% ipython --no-banner

In [1]: import numpy as np

In [2]: np.set_printoptions(suppress=True, linewidth=140)

In [3]: A = np.loadtxt("data.csv", delimiter=",")

In [4]: A
Out[4]: 
array([[ 1., -1.,  1., -1.],
       [ 1.,  0.,  0.,  0.],
       [ 1.,  1.,  1.,  1.],
       [ 1.,  2.,  4.,  8.],
       [ 1.,  3.,  9., 27.],
       [ 1.,  4., 16., 64.]])

In [5]: np.count_nonzero(A)
Out[5]: np.int64(21)

In [6]: np.diff(A, axis=0)
Out[6]: 
array([[ 0.,  1., -1.,  1.],
       [ 0.,  1.,  1.,  1.],
       [ 0.,  1.,  3.,  7.],
       [ 0.,  1.,  5., 19.],
       [ 0.,  1.,  7., 37.]])

In [7]: print(np.round(np.linalg.norm(A), 4))
72.6842

In [8]: A.sum(axis=1)
Out[8]: array([ 0.,  1.,  4., 15., 40., 85.])

In [9]: print(A.shape)
(6, 4)

In [10]: np.zeros(6, 4)
TypeError: Cannot interpret '4' as a data type


In [11]: A2 = np.c_[A[:, :3] @ np.array([[5, 2, 5], [0, 4, 5], [3, 3, 1]]), np.array([-1, -1, 2, -2, 3, -2])]

In [12]: A2
Out[12]: 
array([[ 8.,  1.,  1., -1.],
       [ 5.,  2.,  5., -1.],
       [ 8.,  9., 11.,  2.],
       [17., 22., 19., -2.],
       [32., 41., 29.,  3.],
       [53., 66., 41., -2.]])

In [13]: np.linalg.matrix_rank(A2)
Out[13]: np.int64(4)

In [14]: rng = np.random.default_rng(210960)

In [15]: z = rng.permutation(4)

In [16]: A2 = A[:, z] * rng.choice([-1, 1], 4)

In [17]: print(A2)
[[ -1.  -1.   1.   1.]
 [ -0.   0.  -0.   1.]
 [ -1.   1.  -1.   1.]
 [ -4.   8.  -2.   1.]
 [ -9.  27.  -3.   1.]
 [-16.  64.  -4.   1.]]

In [18]: left, _, vt = np.linalg.svd(A.T @ A2)

In [19]: np.round(left @ vt, 4) + 0
Out[19]: 
array([[ 0.,  0.,  0.,  1.],
       [ 0.,  0., -1.,  0.],
       [-1.,  0.,  0.,  0.],
       [ 0.,  1.,  0.,  0.]])

In [20]: print(np.round(np.linalg.lstsq(A, A2)[0], 4) + 0)
[[ 0.  0.  0.  1.]
 [ 0.  0. -1.  0.]
 [-1.  0.  0.  0.]
 [ 0.  1.  0.  0.]]

In [21]: A2 = np.array([[2, -3, 2], [1, -2, 0], [0, -1, 1]])

In [22]: E = A2 - A2.T

In [23]: E
Out[23]: 
array([[ 0, -4,  2],
       [ 4,  0,  1],
       [-2, -1,  0]])

In [24]: x = np.array([6, 6, 1])

In [25]: round(np.linalg.det(E), 4)
Out[25]: np.float64(0.0)

In [26]: np.round(np.linalg.eigvals(E).real, 4) + 0
Out[26]: array([0., 0., 0.])

In [27]: q = np.linalg.solve(np.eye(3) - E, np.eye(3) + E)

In [28]: np.round(q @ q.T, 4) + 0
Out[28]: 
array([[1., 0., 0.],
       [0., 1., 0.],
       [0., 0., 1.]])

In [29]: np.argsort(-np.linalg.norm(E, axis=0).round(6), kind="stable")[:3]
Out[29]: array([0, 1, 2])

In [30]: [round(float(x), 4) for x in np.linalg.svd(E, compute_uv=False)[:3]]
Out[30]: [4.5826, 4.5826, 0.0]

In [31]: M = np.loadtxt("x.csv", delimiter=",")

In [32]: M
Out[32]: 
array([[ 0.916 , -0.4499],
       [ 0.7   , -0.5   ],
       [-0.5   , -0.1   ],
       [ 0.7   ,  0.3   ]])

In [33]: left, sigma, vt = np.linalg.svd(E)

In [34]: evecs = vt[:(sigma > 1e-8).sum()]

In [35]: x = E[1] + -3 * E[0] + rng.integers(2) * np.eye(3)[2]

In [36]: print(x)
[ 4. 12. -5.]

In [37]: np.round(np.diag(evecs.T @ evecs), 4)
Out[37]: array([0.9524, 0.8095, 0.2381])

In [38]: np.round(evecs.T @ evecs, 4)
Out[38]: 
array([[ 0.9524,  0.0952,  0.1905],
       [ 0.0952,  0.8095, -0.381 ],
       [ 0.1905, -0.381 ,  0.2381]])

In [39]: np.linalg.matrix_rank(np.vstack([E, x]))
Out[39]: np.int64(2)

In [40]: round(float(np.linalg.norm(x - evecs.T @ evecs @ x)), 4)
Out[40]: 0.0

In [41]: A2 = M / np.sqrt((M ** 2).mean(axis=1, keepdims=True))

In [42]: print(np.round(M - M.mean(axis=1, keepdims=True), 4))
[[ 0.683 -0.683]
 [ 0.6   -0.6  ]
 [-0.2    0.2  ]
 [ 0.2   -0.2  ]]

In [43]: print(np.linalg.matrix_rank(A2) == np.linalg.matrix_rank(M))
True

In [44]: data = np.loadtxt("run18.csv", delimiter=",")

In [45]: data
Out[45]: 
array([[1., 0., 0., 0., 0.],
       [3., 0., 0., 0., 0.],
       [0., 0., 1., 0., 0.],
       [1., 2., 3., 0., 0.],
       [0., 3., 1., 0., 0.]])

In [46]: z = rng.permutation(5)

In [47]: z
Out[47]: array([0, 4, 1, 3, 2])

In [48]: A2 = data[z][:, z]

In [49]: np.diag(A2)
Out[49]: array([1., 0., 0., 0., 1.])

In [50]: A2
Out[50]: 
array([[1., 0., 0., 0., 0.],
       [0., 0., 3., 0., 1.],
       [3., 0., 0., 0., 0.],
       [1., 0., 2., 0., 3.],
       [0., 0., 0., 0., 1.]])

In [51]: print(data @ data)
[[1. 0. 0. 0. 0.]
 [3. 0. 0. 0. 0.]
 [0. 0. 1. 0. 0.]
 [7. 0. 3. 0. 0.]
 [9. 0. 1. 0. 0.]]

In [52]: np.prod(np.diag(data)), np.round(np.linalg.det(data), 4)
Out[52]: (np.float64(0.0), np.float64(0.0))

In [53]: np.abs(np.diag(np.linalg.qr(data)[1])) > 1e-9
Out[53]: array([ True,  True,  True, False, False])

In [54]: np.unique(data.round(6), axis=0).shape
Out[54]: (5, 5)

In [55]: np.allclose(data[:-1].T @ np.linalg.lstsq(data[:-1].T, data[-1])[0], data[-1])
Out[55]: True

In [56]: round(float(np.linalg.norm(data, 2) / np.linalg.norm(data)), 4)
Out[56]: 0.7956

In [57]: [round(float(x), 4) for x in np.linalg.svd(data, compute_uv=False)[:3]]
Out[57]: [4.7066, 3.1641, 1.6841]

In [58]: hat = np.triu(np.array([[2, 3, -2, 0, 3],
    ...:     [-2, -1, 3, -3, -2],
    ...:     [0, 3, -1, -2, -2],
    ...:     [3, -2, 0, -2, -3],
    ...:     [3, -1, -1, 1, 3]]), 1) + np.eye(5)

In [59]: A2 = hat @ data @ np.linalg.inv(hat)

In [60]: np.round(np.linalg.det(A2), 4)
Out[60]: np.float64(0.0)

In [61]: np.linalg.matrix_rank(A2)
Out[61]: np.int64(3)

In [62]: np.round(np.poly(A2), 4) + 0
Out[62]: array([ 1., -2.,  1.,  0.,  0.,  0.])

In [63]: F = np.loadtxt("out0.csv", delimiter=",")

In [64]: F.round(4)
Out[64]: 
array([[0.1176, 0.2353, 0.2941, 0.0588, 0.2941],
       [0.25  , 0.25  , 0.0625, 0.125 , 0.3125],
       [0.    , 0.125 , 0.375 , 0.25  , 0.25  ],
       [0.2   , 0.05  , 0.25  , 0.3   , 0.2   ],
       [0.125 , 0.    , 0.375 , 0.    , 0.5   ]])

In [65]: np.round(np.linalg.matrix_power(F, 100), 4)
Out[65]: 
array([[0.1069, 0.096 , 0.3189, 0.14  , 0.3383],
       [0.1069, 0.096 , 0.3189, 0.14  , 0.3383],
       [0.1069, 0.096 , 0.3189, 0.14  , 0.3383],
       [0.1069, 0.096 , 0.3189, 0.14  , 0.3383],
       [0.1069, 0.096 , 0.3189, 0.14  , 0.3383]])

In [66]: np.round(np.sort(np.abs(np.linalg.eigvals(F)))[::-1], 4)
Out[66]: array([1.    , 0.2992, 0.2992, 0.1287, 0.1287])

In [67]: p = np.eye(5)[0]

In [68]: for _ in range(5):
    ...:     p = p @ F
    ...:     print(p.round(4))
    ...: 
[0.1176 0.2353 0.2941 0.0588 0.2941]
[0.1212 0.1262 0.2846 0.1275 0.3405]
[0.1139 0.102  0.3098 0.1323 0.342 ]
[0.1081 0.0976 0.3174 0.1366 0.3403]
[0.107  0.0963 0.3187 0.1389 0.3391]

In [69]: A2 = F + rng.integers(-2, 3, (5, 1)) @ rng.integers(-2, 3, (1, 5))

In [70]: print(A2.round(4))
[[ 4.1176 -3.7647 -3.7059  2.0588  4.2941]
 [ 0.25    0.25    0.0625  0.125   0.3125]
 [-2.      2.125   2.375  -0.75   -1.75  ]
 [-1.8     2.05    2.25   -0.7    -1.8   ]
 [ 0.125   0.      0.375   0.      0.5   ]]

In [71]: print(np.linalg.matrix_rank(A2 - F, tol=1e-8))
1

In [72]: np.abs(A2 - F).sum(axis=1)
Out[72]: array([18.,  0.,  9.,  9.,  0.])

In [73]: np.round(np.linalg.svd(A2 - F, compute_uv=False), 4) + 0
Out[73]: array([10.0995,  0.    ,  0.    ,  0.    ,  0.    ])

In [74]: u, r1 = A2[1], A2[0]

In [75]: round(float(u @ u), 4)
Out[75]: 0.2422

In [76]: p = (u @ r1) / (u @ u) * u

In [77]: round(np.linalg.norm(u + r1) ** 2 + np.linalg.norm(u - r1) ** 2, 4)
Out[77]: np.float64(135.564)

In [78]: print(np.linalg.matrix_rank(np.outer(u, r1)))
1

In [79]: np.round(r1 - p, 4)
Out[79]: array([ 2.6148, -5.2676, -4.0816,  1.3074,  2.4156])

In [80]: arr = np.array([[-0.8, 0.7, 0.7, 0.2, 0.3, 0.3],
    ...:     [-0.5, 1.6, 1.8, 0.5, 0.3, -1.6],
    ...:     [2.0, -1.3, 1.1, 0.0, 0.6, 0.7],
    ...:     [-1.6, -2.1, 0.5, 0.9, -0.5, -0.6],
    ...:     [-1.1, 0.6, 0.7, 0.4, 0.1, -0.8]])

In [81]: arr[:, 0] *= 3

In [82]: print(arr.round(4))
[[-2.4  0.7  0.7  0.2  0.3  0.3]
 [-1.5  1.6  1.8  0.5  0.3 -1.6]
 [ 6.  -1.3  1.1  0.   0.6  0.7]
 [-4.8 -2.1  0.5  0.9 -0.5 -0.6]
 [-3.3  0.6  0.7  0.4  0.1 -0.8]]

In [83]: A2 = arr / np.linalg.norm(arr, axis=1, keepdims=True)

In [84]: gram = A2 @ A2.T

In [85]: print(np.round(np.linalg.norm(A2, axis=1), 4))
[1. 1. 1. 1. 1.]

In [86]: np.argwhere(np.triu(np.abs(gram) > 0.95, 1))
Out[86]: array([], shape=(0, 2), dtype=int64)

In [87]: u = np.array([-1, -1, 0])

In [88]: print(np.round(np.convolve(arr[1], u), 4))
[ 1.5 -0.1 -3.4 -2.3 -0.8  1.3  1.6  0. ]

In [89]: np.round(np.correlate(arr[1], arr[3], "full"), 4)
Out[89]: array([  0.9 ,  -0.21,  -3.23,  -0.51,   5.14,   6.  , -10.14, -10.98,  -3.83,   1.92,   7.68])

In [90]: A2 = arr + rng.integers(-2, 3, (5, 4)) @ rng.integers(-2, 3, (4, 6))

In [91]: A2.round(4)
Out[91]: 
array([[ -1.4,  -5.3,   4.7,  -0.8,  -0.7,  -2.7],
       [  3.5,   7.6,  -6.2,   0.5,   4.3,  -1.6],
       [  0. ,   0.7,  -2.9,   3. ,  -0.4,   8.7],
       [ -5.8, -10.1,   8.5,  -0.1,  -3.5,  -5.6],
       [  1.7,   0.6,   0.7,  -1.6,   2.1,  -3.8]])

In [92]: np.round(np.linalg.svd(A2 - arr, compute_uv=False), 4) + 0
Out[92]: array([19.161 , 12.8589,  2.5495,  1.4156,  0.    ])

In [93]: np.abs(A2 - arr).sum(axis=1)
Out[93]: array([16., 23., 24., 26., 12.])

In [94]: X = np.array([[0, 5, 0, 0, 0, 0],
    ...:     [0, 0, 2, 0, 0, 0],
    ...:     [-4, 0, 0, 0, 0, 0],
    ...:     [0, 0, 0, 0, 0, 3],
    ...:     [0, 0, 0, -3, 0, 0],
    ...:     [0, 0, 0, 0, -2, 0]])

In [95]: np.diff(X, axis=0)
Out[95]: 
array([[ 0, -5,  2,  0,  0,  0],
       [-4,  0, -2,  0,  0,  0],
       [ 4,  0,  0,  0,  0,  3],
       [ 0,  0,  0, -3,  0, -3],
       [ 0,  0,  0,  3, -2,  0]])

In [96]: print(round(float(np.linalg.norm(X)), 4))
8.1854

In [97]: np.count_nonzero(X)
Out[97]: np.int64(6)

In [98]: X.sum(axis=1)
Out[98]: array([ 5,  2, -4,  3, -3, -2])

In [99]: np.linalg.matrix_rank(X)
Out[99]: np.int64(6)

In [100]: X[:, 6]
IndexError: index 6 is out of bounds for axis 1 with size 6


In [101]: print(np.abs(X).max())
5

In [102]: np.unravel_index(np.abs(X).argmax(), X.shape)
Out[102]: (np.int64(0), np.int64(1))

In [103]: z = rng.permutation(6)

In [104]: A2 = X[:, z] * rng.choice([-1, 1], 6)

In [105]: A2
Out[105]: 
array([[ 0,  5,  0,  0,  0,  0],
       [ 0,  0, -2,  0,  0,  0],
       [ 0,  0,  0,  0,  0,  4],
       [-3,  0,  0,  0,  0,  0],
       [ 0,  0,  0, -3,  0,  0],
       [ 0,  0,  0,  0,  2,  0]])

In [106]: left, _, vt = np.linalg.svd(X.T @ A2)

In [107]: z
Out[107]: array([5, 1, 2, 3, 4, 0])

In [108]: left @ vt
Out[108]: 
array([[ 0.,  0.,  0.,  0.,  0., -1.],
       [ 0.,  1.,  0.,  0.,  0.,  0.],
       [ 0.,  0., -1.,  0.,  0.,  0.],
       [ 0.,  0.,  0.,  1.,  0.,  0.],
       [ 0.,  0.,  0.,  0., -1.,  0.],
       [-1.,  0.,  0.,  0.,  0.,  0.]])

In [109]: W0 = np.load("test19.npy")

In [110]: W0
Out[110]: 
array([[  0.9,  -0.4,   0.2,   0.7,   0.7],
       [-10. ,  -6. ,  -3. , -13. ,  22. ],
       [ -1. ,   0.2,   0.1,  -0.1,  -1.4],
       [  0.4,   1.4,  -0.4,  -0.3,  -1. ],
       [ -0.1,   0.1,   1.1,  -0.1,   0.8],
       [ -0.7,   0.5,  -0.5,   1.7,  -2. ],
       [  1.5,   0. ,  -0.3,   1.3,   1.8],
       [ -0.4,  -0.4,  -1. ,   0. ,   1.5],
       [ -1.1,   0. ,  -0.6,  -0.6,  -0.7],
       [ -2.2,   0. ,  -1.6,   1.5,   0.6],
       [  0.7,   1.2,   0.2,  -0.1,   0.5],
       [ -0.5,   0.4,  -0.3,  -0.6,   1. ],
       [  1.3,  -0.2,  -0.3,   0.3,  -1.5],
       [ -0.6,   0.4,   0.9,   2.4,   0.1],
       [ -1.1,   0.1,  -0.4,  -0.5,   1.3],
       [ -1. ,   2.5,  -0.4,  -0.7,   0.2],
       [ -1. ,  -1.9,   0.8,   0.3,  -0.7]])

In [111]: A2 = np.c_[W0[:, :3] @ np.array([[-1, -1, -3], [0, -4, 1], [2, 4, 0]]), np.array([0, 3, -3, 3, 2, -1, 1, 0, -2, -1, -3, 1, 1, -2, -3, 2, -1])]

In [112]: A2.round(4)
Out[112]: 
array([[ -0.5,   1.5,  -3.1,   0. ],
       [  4. ,  22. ,  24. ,   3. ],
       [  1.2,   0.6,   3.2,  -3. ],
       [ -1.2,  -7.6,   0.2,   3. ],
       [  2.3,   4.1,   0.4,   2. ],
       [ -0.3,  -3.3,   2.6,  -1. ],
       [ -2.1,  -2.7,  -4.5,   1. ],
       [ -1.6,  -2. ,   0.8,   0. ],
       [ -0.1,  -1.3,   3.3,  -2. ],
       [ -1. ,  -4.2,   6.6,  -1. ],
       [ -0.3,  -4.7,  -0.9,  -3. ],
       [ -0.1,  -2.3,   1.9,   1. ],
       [ -1.9,  -1.7,  -4.1,   1. ],
       [  2.4,   2.6,   2.2,  -2. ],
       [  0.3,  -0.9,   3.4,  -3. ],
       [  0.2, -10.6,   5.5,   2. ],
       [  2.6,  11.8,   1.1,  -1. ]])

In [113]: np.round(np.linalg.norm(np.linalg.qr(W0)[0].T @ A2, axis=0) ** 2 / ((A2 ** 2).sum(axis=0) + 1e-12), 4)
Out[113]: array([1.    , 1.    , 1.    , 0.3349])

In [114]: x = np.array([1, 0, 0, 1, 1])

In [115]: rhs = W0 @ x

In [116]: np.round(np.linalg.lstsq(W0, rhs)[0], 4) + 0
Out[116]: array([1., 0., 0., 1., 1.])

In [117]: np.round(np.linalg.solve(W0.T @ W0, W0.T @ rhs), 4) + 0
Out[117]: array([1., 0., 0., 1., 1.])

In [118]: print(rhs.round(4))
[ 2.3 -1.  -2.5 -0.9  0.6 -1.   4.6  1.1 -2.4 -0.1  1.1 -0.1  0.1  1.9 -0.3 -1.5 -1.4]

In [119]: rhs = rhs + 0.3 * rng.normal(size=17)

In [120]: rhs.round(4)
Out[120]: 
array([ 2.533 , -1.2877, -2.1661, -0.342 ,  0.8529, -0.6159,  4.8017,  1.2112, -1.7334, -0.2902,  0.5953,  0.2834,  0.789 ,  1.9766,
       -0.0698, -2.2614, -2.0201])

In [121]: c, *_ = np.linalg.lstsq(W0, rhs)

In [122]: np.round(W0.T @ (rhs - W0 @ c), 4) + 0
Out[122]: array([0., 0., 0., 0., 0.])
